>>> import numpy as np
>>> np.set_printoptions(suppress=True, linewidth=120)
>>> m1 = np.array([[12.5, -1.5], [-5.5, 0.4]])
>>> round(float(np.linalg.det(2 * m1)), 2), round(np.linalg.det(m1), 2)
(-13.0, np.float64(-3.25))
>>> round(float(np.linalg.det(m1[::-1])), 2)
3.25
>>> m1.reshape(-1, 2)
array([[12.5, -1.5],
       [-5.5,  0.4]])
>>> T = m1.reshape(2, 2, -1)
>>> T.shape
(2, 2, 1)
>>> np.einsum("ihd,jhd->hij", T, T).shape
(2, 2, 2)
>>> mat = np.load("m.npy")
>>> mat
array([[  0. , -28. ,  -0.3,   1.3],
       [  0.2,   8. ,  -0.8,   0.9],
       [  1.3, -12. ,   0.7,   1.1]])
>>> T = np.stack([mat, 4 * mat, mat[::-1]])
>>> np.linalg.matrix_rank(T.reshape(3, -1))
np.int64(2)
>>> T.shape
(3, 3, 4)
>>> np.linalg.matrix_rank(T)
array([3, 3, 3])
>>> gram = mat.T @ mat
>>> np.round(np.diag(gram), 2)
array([  1.73, 992.  ,   1.22,   3.71])
>>> np.round(np.linalg.svd(mat, compute_uv=False) ** 2, 2)
array([994.06,   2.74,   1.86])
>>> np.allclose(gram, gram.T)
True
>>> np.round(np.linalg.eigvalsh(gram)[::-1], 2) + 0
array([994.06,   2.74,   1.86,   0.  ])
>>> np.linalg.matrix_rank(gram)
np.int64(3)
>>> B = np.array([[-2, 1], [1, 1], [-5, 8], [1, 0]])
>>> np.vstack([mat, B.T]).shape
(5, 4)
>>> np.round(mat @ B, 2)
array([[-25.2, -30.4],
       [ 12.5,   1.8],
       [-17. ,  -5.1]])
>>> np.round(np.einsum("ik,kj->ji", mat, B), 2)
array([[-25.2,  12.5, -17. ],
       [-30.4,   1.8,  -5.1]])
>>> rng = np.random.default_rng(47)
>>> labels = rng.permutation(2)
>>> labels
array([1, 0])
>>> B = m1[labels][:, labels]
>>> round(np.linalg.det(B), 2), round(float(np.linalg.det(m1[labels])), 2)
(np.float64(-3.25), 3.25)
>>> np.trace(B)
np.float64(12.9)
>>> B = mat + rng.integers(-2, 3, (3, 1)) @ rng.integers(-2, 3, (1, 4))
>>> B.round(2)
array([[  0. , -28. ,  -2.3,  -0.7],
       [  0.2,   8. ,  -0.8,   0.9],
       [  1.3, -12. ,  -1.3,  -0.9]])
>>> np.round(np.linalg.svd(B - mat, compute_uv=False), 2) + 0
array([4., 0., 0.])
>>> np.linalg.matrix_rank(B - mat, tol=1e-8)
np.int64(1)
>>> np.abs(B - mat).sum(axis=1)
array([4., 0., 4.])
>>> E = np.load("sample7.npy")
>>> E
array([[  0.09,   0.93,   0.16],
       [  0.17,   0.94,   0.14],
       [ -1.49, -10.31,  -1.47],
       [ -0.55,  -3.29,  -0.39],
       [ -2.03, -14.06,  -1.96],
       [  0.12,   0.67,   0.04],
       [ -0.36,  -2.23,  -0.35],
       [  0.27,   2.36,   0.35],
       [  0.06,   0.23,  -0.05],
       [ -0.52,  -3.39,  -0.5 ],
       [  0.5 ,   2.91,   0.34],
       [ -0.43,  -2.64,  -0.31],
       [  0.65,   5.1 ,   0.75],
       [  0.64,   4.36,   0.71],
       [ -2.34, -16.69,  -2.39],
       [  1.02,   6.71,   0.99],
       [ -0.27,  -2.15,  -0.29],
       [  0.09,   0.75,   0.06],
       [  0.66,   4.79,   0.76],
       [ -0.31,  -1.67,  -0.21],
       [  0.21,   1.16,   0.18],
       [  1.22,   8.36,   1.19],
       [ -0.05,  -0.07,   0.05]])
>>> C = E[[3, 7]].astype(float)
>>> for _ in range(5):
...     labels = np.linalg.norm(E[:, None] - C, axis=-1).argmin(axis=1)
...     C = np.array([E[labels == j].mean(axis=0) for j in range(2)])
... 
>>> labels
array([1, 1, 0, 1, 0, 1, 1, 1, 1, 1, 1, 1, 1, 1, 0, 1, 1, 1, 1, 1, 1, 1, 1])
>>> np.abs(C[1] - C[0]).argmax()
np.int64(1)
>>> C.round(2)
array([[ -1.95, -13.69,  -1.94],
       [  0.16,   1.19,   0.18]])
>>> np.bincount(labels)
array([ 3, 20])
>>> feats = np.load("run8.npy")
>>> feats
array([[-6,  2,  1, -3],
       [ 2,  6, -4,  1],
       [ 1, -4,  2,  0],
       [-3,  1,  0,  6]])
>>> round(np.log10(np.linalg.cond(m1)))
2
>>> np.linalg.cond(m1) > 100
np.False_
>>> np.round(np.abs(np.linalg.svd(m1)[2][-1]), 2)
array([0.11, 0.99])
>>> np.linalg.matrix_rank(m1, rtol=0.1)
np.int64(1)
>>> np.argsort(-np.linalg.norm(feats, axis=0).round(6), kind="stable")[:3]
array([1, 0, 3])
>>> round(np.linalg.norm(feats, 2) / np.linalg.norm(feats), 2)
np.float64(0.66)
>>> np.linalg.matrix_rank(feats, rtol=0.1)
np.int64(3)
>>> np.round(np.abs(np.linalg.svd(feats)[2][-1]), 2)
array([0.27, 0.47, 0.84, 0.06])
>>> round(np.log10(np.linalg.cond(feats)))
2
>>> vals, V = np.linalg.eigh(feats)
>>> x0 = np.array([2, 2, 3, 1])
>>> np.round(np.linalg.eigvalsh(feats[1:, 1:]), 2)
array([-0.52,  5.78,  8.74])
>>> (np.sign(V[:, -1].round(6)) == np.sign(V[0, -1].round(6))).astype(int)
array([1, 1, 0, 1])
>>> np.round(V * np.abs(vals) @ V.T, 2)
array([[ 6.82, -0.93, -1.61,  0.09],
       [-0.93,  6.67, -3.4 ,  0.29],
       [-1.61, -3.4 ,  2.53, -0.63],
       [ 0.09,  0.29, -0.63,  6.75]])
>>> np.round(V * np.maximum(vals, 0) @ V.T, 2)
array([[ 0.41,  0.54, -0.31, -1.45],
       [ 0.54,  6.33, -3.7 ,  0.65],
       [-0.31, -3.7 ,  2.27, -0.32],
       [-1.45,  0.65, -0.32,  6.37]])
>>> np.abs(feats).sum(axis=1).max(), round(float(np.abs(vals).max()), 2)
(np.int64(13), 8.75)
